>>> import numpy as np
>>> import numpy.linalg as la
>>> np.set_printoptions(precision=2, suppress=True, linewidth=140)
>>> tidy = lambda a: np.round(a, 2) + 0
>>> m1 = np.array([[1, -3, 9, -27], [1, -2, 4, -8], [1, -1, 1, -1], [1, 0, 0, 0]])
>>> m1.inv()
Traceback (most recent call last):
  File "<python-input-5>", line 1, in <module>
    m1.inv()
    ^^^^^^
AttributeError: 'numpy.ndarray' object has no attribute 'inv'
>>> print(tidy(np.sort(np.abs(la.eigvals(m1)))))
[0.74 0.74 4.66 4.66]
>>> tidy(np.abs(la.eigvals(m1)).max())
np.float64(4.66)
>>> tidy(la.det(m1))
np.float64(12.0)
>>> (m1 - m1.T) / 2
array([[  0. ,  -2. ,   4. , -14. ],
       [  2. ,   0. ,   2.5,  -4. ],
       [ -4. ,  -2.5,   0. ,  -0.5],
       [ 14. ,   4. ,   0.5,   0. ]])
>>> B = m1[0, 0] * m1[1:] - np.outer(m1[1:, 0], m1[0])
>>> B
array([[ 0,  1, -5, 19],
       [ 0,  2, -8, 26],
       [ 0,  3, -9, 27]])
>>> m1[:, 0] / m1[0, 0]
array([1., 1., 1., 1.])
>>> la.matrix_rank(B), la.matrix_rank(m1)
(np.int64(3), np.int64(4))
>>> B = m1 / la.norm(m1, axis=1, keepdims=True)
>>> cov = B @ B.T
>>> print((cov - 2 * np.eye(4)).round(6).argmax(axis=1))
[1 0 1 2]
>>> tidy(np.degrees(np.arccos(np.clip(cov[2, 3], -1, 1))))
np.float64(60.0)
>>> tidy(cov[2])
array([0.7 , 0.81, 1.  , 0.5 ])
>>> (np.abs(cov) > 0.9).astype(int)
array([[1, 1, 0, 0],
       [1, 1, 0, 0],
       [0, 0, 1, 0],
       [0, 0, 0, 1]])
>>> print(tidy(la.norm(B, axis=1)))
[1. 1. 1. 1.]
>>> Uu, sv, VT = la.svd(m1)
>>> tidy(sv)
array([30.07,  2.24,  0.92,  0.19])
>>> B = Uu[:, :1] @ np.diag(sv[:1]) @ VT[:1]
>>> print(tidy(la.norm(m1 - B, 2)), tidy(sv[1]))
2.24 2.24
>>> la.matrix_rank(m1, rtol=0.05)
np.int64(2)
>>> print(tidy(la.norm(m1 - B) / la.norm(m1)))
0.08
>>> rng = np.random.default_rng(798463)
>>> W0 = np.eye(4, dtype=int)[rng.permutation(4)] * np.array([2, 0, 1, 2])
>>> print(W0)
[[0 0 1 0]
 [0 0 0 2]
 [2 0 0 0]
 [0 0 0 0]]
>>> Uu, sv, VT = la.svd(W0)
>>> V = VT[:(sv > 1e-8).sum()]
>>> vec = W0[3] + 5 * W0[1] + rng.integers(2) * np.eye(4)[0]
>>> vec
array([ 1.,  0.,  0., 10.])
>>> la.matrix_rank(np.vstack([W0, vec]))
np.int64(3)
>>> np.allclose(V.T @ V @ vec, vec)
True
>>> tidy(la.norm(vec - V.T @ V @ vec))
np.float64(0.0)
>>> V.T @ V
array([[1., 0., 0., 0.],
       [0., 0., 0., 0.],
       [0., 0., 1., 0.],
       [0., 0., 0., 1.]])
>>> np.einsum("ii->", W0)
np.int64(0)
>>> tidy(la.eigvals(W0).sum().real)
np.float64(0.0)
>>> np.einsum("ij,ji->", W0, W0)
np.int64(4)
>>> tidy(np.poly(W0))
array([ 1.,  0., -2.,  0.,  0.])
>>> tidy(la.det(2 * W0)), tidy(la.det(W0))
(np.float64(0.0), np.float64(0.0))
>>> lab = rng.permutation(4)
>>> print(lab)
[1 0 2 3]
>>> B = W0[lab][:, lab]
>>> np.trace(B)
np.int64(0)
>>> np.allclose(B, W0)
False
>>> B = np.array([[-2, 3, 3, 0], [3, 0, -1, -3], [2, -3, 3, 3], [-2, 3, 1, -1]])
>>> X = B + B.T
>>> X
array([[-4,  6,  5, -2],
       [ 6,  0, -4,  0],
       [ 5, -4,  6,  4],
       [-2,  0,  4, -2]])
>>> vals, V = la.eigh(X)
>>> print(tidy(np.abs(V[:, -1])))
[0.17 0.27 0.9  0.29]
>>> tidy(la.svd(X, compute_uv=False))
array([11.71,  9.43,  4.41,  2.13])
>>> print(vals.sum(), np.trace(X))
0.0 0
>>> tidy(V.T @ X @ V)
array([[-11.71,   0.  ,   0.  ,   0.  ],
       [  0.  ,  -2.13,   0.  ,   0.  ],
       [  0.  ,   0.  ,   4.41,   0.  ],
       [  0.  ,   0.  ,   0.  ,   9.43]])
>>> print((vals > 1e-8).sum(), (vals < -1e-8).sum())
2 2
>>> tidy(V.T @ V)
array([[1., 0., 0., 0.],
       [0., 1., 0., 0.],
       [0., 0., 1., 0.],
       [0., 0., 0., 1.]])
>>> tidy(la.eigvalsh(X @ X))
array([  4.56,  19.47,  88.91, 137.06])
>>> feats = np.loadtxt("block12.csv", delimiter=",")
>>> tidy(feats)
array([[0.3 , 0.42, 0.18],
       [0.42, 0.59, 0.25],
       [0.18, 0.25, 0.11]])
>>> rank = la.matrix_rank(feats)
>>> rank
np.int64(1)
>>> null = la.svd(feats)[2][rank:].T
>>> la.matrix_rank(feats.T @ feats), la.matrix_rank(feats @ feats.T)
(np.int64(1), np.int64(1))
>>> null.shape
(3, 2)
>>> [int(la.matrix_rank(np.delete(feats, i, axis=0))) for i in range(3)]
[1, 1, 1]
>>> data = np.array([[1, 1, 8], [0, 1, 0], [4, 4, 0]]) * (rng.random((3, 3)) < 0.3)
>>> data
array([[0, 1, 8],
       [0, 0, 0],
       [0, 4, 0]])
>>> B = data + rng.integers(-2, 3, (3, 2)) @ rng.integers(-2, 3, (2, 3))
>>> print(B)
[[-6  3  8]
 [ 2  0 -1]
 [ 4  4 -2]]
>>> print(tidy(la.svd(B - data, compute_uv=False)))
[7.77 2.15 0.  ]
>>> try:
...     la.inv(data)
... except la.LinAlgError as e:
...     print(e)
... 
Singular matrix
>>> np.unique(data.round(6), axis=0).shape
(3, 3)
>>> vec = np.array([1, -1, -1])
>>> h = np.maximum(data @ vec, 0)
>>> data * (h > 1e-9)[:, None]
array([[0, 0, 0],
       [0, 0, 0],
       [0, 0, 0]])
>>> data.T @ h
array([0, 0, 0])
>>> h
array([0, 0, 0])
>>> B = np.array([[-1, -2], [3, 1], [-3, 3]])
>>> print(data @ B)
[[-21  25]
 [  0   0]
 [ 12   4]]
>>> np.einsum("ik,kj->ij", data, B)
array([[-21,  25],
       [  0,   0],
       [ 12,   4]])
>>> Uu, sv, VT = la.svd(data)
>>> V = VT[:(sv > 1e-8).sum()]
>>> vec = data[0] + 3 * data[1] + rng.integers(2) * np.eye(3)[2]
>>> vec
array([0., 1., 9.])
>>> np.allclose(V.T @ V @ vec, vec)
True
>>> tidy(np.diag(V.T @ V))
array([0., 1., 1.])
>>> E = np.abs(np.array([[8, 6, 3], [0, 4, 2], [4, 4, 0]])) + np.eye(3)
>>> E = E / E.sum(axis=1, keepdims=True)
>>> tidy(E)
array([[0.5 , 0.33, 0.17],
       [0.  , 0.71, 0.29],
       [0.44, 0.44, 0.11]])
>>> Uu, sv, VT = la.svd(data)
>>> tidy(sv)
array([8.08, 3.96, 0.  ])
>>> B = Uu[:, :2] @ np.diag(sv[:2]) @ VT[:2]
>>> print(la.matrix_rank(data, rtol=0.05))
2
>>> B = E / np.sqrt((E ** 2).mean(axis=1, keepdims=True))
>>> tidy(E - E.mean(axis=1, keepdims=True))
array([[ 0.17,  0.  , -0.17],
       [-0.33,  0.38, -0.05],
       [ 0.11,  0.11, -0.22]])
>>> tidy(la.norm(B, axis=1))
array([1.73, 1.73, 1.73])
>>> la.matrix_rank(E - E.mean(axis=1, keepdims=True))
np.int64(2)
>>> M = np.load("layer7.npy")
>>> M
array([[0, 0, 0, 7],
       [0, 0, 4, 0],
       [0, 9, 0, 0],
       [0, 0, 0, 0]])
>>> np.unique(M.round(6), axis=0).shape
(4, 4)
>>> print(tidy(M @ la.pinv(M) @ M))
[[0. 0. 0. 7.]
 [0. 0. 4. 0.]
 [0. 9. 0. 0.]
 [0. 0. 0. 0.]]
>>> print(np.abs(np.diag(la.qr(M)[1])) > 1e-9)
[False  True  True False]
>>> tidy(np.trace(la.pinv(M) @ M))
np.float64(3.0)
>>> np.allclose(M[:-1].T @ la.lstsq(M[:-1].T, M[-1])[0], M[-1])
True
>>> lab = rng.permutation(4)
>>> lab
array([3, 0, 1, 2])
>>> B = M[lab][:, lab]
>>> tidy(la.det(B)), tidy(la.det(M[lab]))
(np.float64(0.0), np.float64(0.0))
>>> np.diag(B)
array([0, 0, 0, 0])
>>> tidy(np.sort(np.abs(la.eigvals(B))))
array([0., 0., 6., 6.])
>>> W2 = np.array([[-2, -1, 0], [-3, -2, 3], [-4, 0, 1]])
>>> K = (rng.random((10, 3)) < 0.25) @ W2
>>> K
array([[ 0,  0,  0],
       [-2, -1,  0],
       [-6, -1,  1],
       [ 0,  0,  0],
       [ 0,  0,  0],
       [-3, -2,  3],
       [-3, -2,  3],
       [-2, -1,  0],
       [-4,  0,  1],
       [-6, -1,  1]])
>>> lab = K[:, 0] > np.median(K[:, 0])
>>> r0 = K[lab].mean(axis=0) - K[~lab].mean(axis=0)
>>> (((K - K.mean(axis=0)) @ r0 > 0) == lab).mean()
np.float64(1.0)
>>> print(lab.astype(int))
[1 1 0 1 1 0 0 1 0 0]
>>> tidy(r0)
array([ 3.6,  0.8, -1.8])
>>> print(np.argsort(-np.abs(r0).round(6), kind="stable"))
[0 2 1]
